>>> import numpy as np
>>> np.set_printoptions(suppress=True, linewidth=100)
>>> def tidy(a):
...     return np.round(a, 2) + 0
... 
>>> A = np.load("test10.npy")
>>> tidy(A)
array([[-0.39,  4.57,  2.  ],
       [-4.73,  0.29, -1.6 ],
       [-1.58, -2.02,  4.3 ]])
>>> tidy(np.linalg.pinv(A))
array([[-0.02, -0.19, -0.06],
       [ 0.18,  0.01, -0.08],
       [ 0.08, -0.06,  0.17]])
>>> tidy(np.linalg.norm(A, axis=0))
array([5., 5., 5.])
>>> tidy(np.linalg.svd(A, compute_uv=False))
array([5., 5., 5.])
>>> ang = np.radians(15)
>>> r_ = np.eye(3)
>>> r_[2, 2] = r_[0, 0] = np.cos(ang)
>>> r_[2, 0], r_[0, 2] = -np.sin(ang), np.sin(ang)
>>> tidy(r_)
array([[ 0.97,  0.  ,  0.26],
       [ 0.  ,  1.  ,  0.  ],
       [-0.26,  0.  ,  0.97]])
>>> out = A @ r_.T
>>> tidy(np.linalg.det(r_)), tidy(np.trace(r_))
(np.float64(1.0), np.float64(2.93))
>>> tidy(np.linalg.svd(A, compute_uv=False)), tidy(np.linalg.svd(out, compute_uv=False))
(array([5., 5., 5.]), array([5., 5., 5.]))
>>> tidy(r_[:, 0] @ r_[:, 2])
np.float64(0.0)
>>> tidy(r_ @ r_.T)
array([[1., 0., 0.],
       [0., 1., 0.],
       [0., 0., 1.]])
>>> tidy(np.linalg.norm(r_, axis=0))
array([1., 1., 1.])
>>> def softmax(z):
...     e = np.exp(z - z.max(axis=-1, keepdims=True))
...     return e / e.sum(axis=-1, keepdims=True)
... 
>>> tidy(softmax(A[2] + 3))
array([0., 0., 1.])
>>> tidy(softmax(A[2]))
array([0., 0., 1.])
>>> tidy(softmax(A).sum(axis=1))
array([1., 1., 1.])
>>> S = A @ A.T / np.sqrt(3)
>>> softmax(S).round(6).argmax(axis=1)
array([0, 1, 2])
>>> tidy(softmax(S)[2] @ A)
array([-1.58, -2.02,  4.3 ])
>>> tidy(softmax(S))
array([[1., 0., 0.],
       [0., 1., 0.],
       [0., 0., 1.]])
>>> tidy(np.linalg.norm(A, axis=0))
array([5., 5., 5.])
>>> tidy(np.linalg.norm(A[2], 1)), tidy(np.linalg.norm(A[2], np.inf))
(np.float64(7.89), np.float64(4.3))
>>> W0 = np.load("block15.npy")
>>> tidy(W0)
array([[ 0.15, -0.51, -0.85],
       [-0.51,  0.69, -0.51],
       [-0.85, -0.51,  0.15]])
>>> evals, V = np.linalg.eigh(W0)
>>> tidy(evals)
array([-1.,  1.,  1.])
>>> tidy(V @ np.diag(evals) @ V.T)
array([[ 0.15, -0.51, -0.85],
       [-0.51,  0.69, -0.51],
       [-0.85, -0.51,  0.15]])
>>> out = W0 / np.sqrt((W0 ** 2).mean(axis=1, keepdims=True))
>>> tidy(out[0])
array([ 0.26, -0.88, -1.47])
>>> np.linalg.matrix_rank(out) == np.linalg.matrix_rank(W0)
np.True_
>>> tidy(W0 - W0.mean(axis=1, keepdims=True))
array([[ 0.55, -0.11, -0.45],
       [-0.4 ,  0.8 , -0.4 ],
       [-0.45, -0.11,  0.55]])
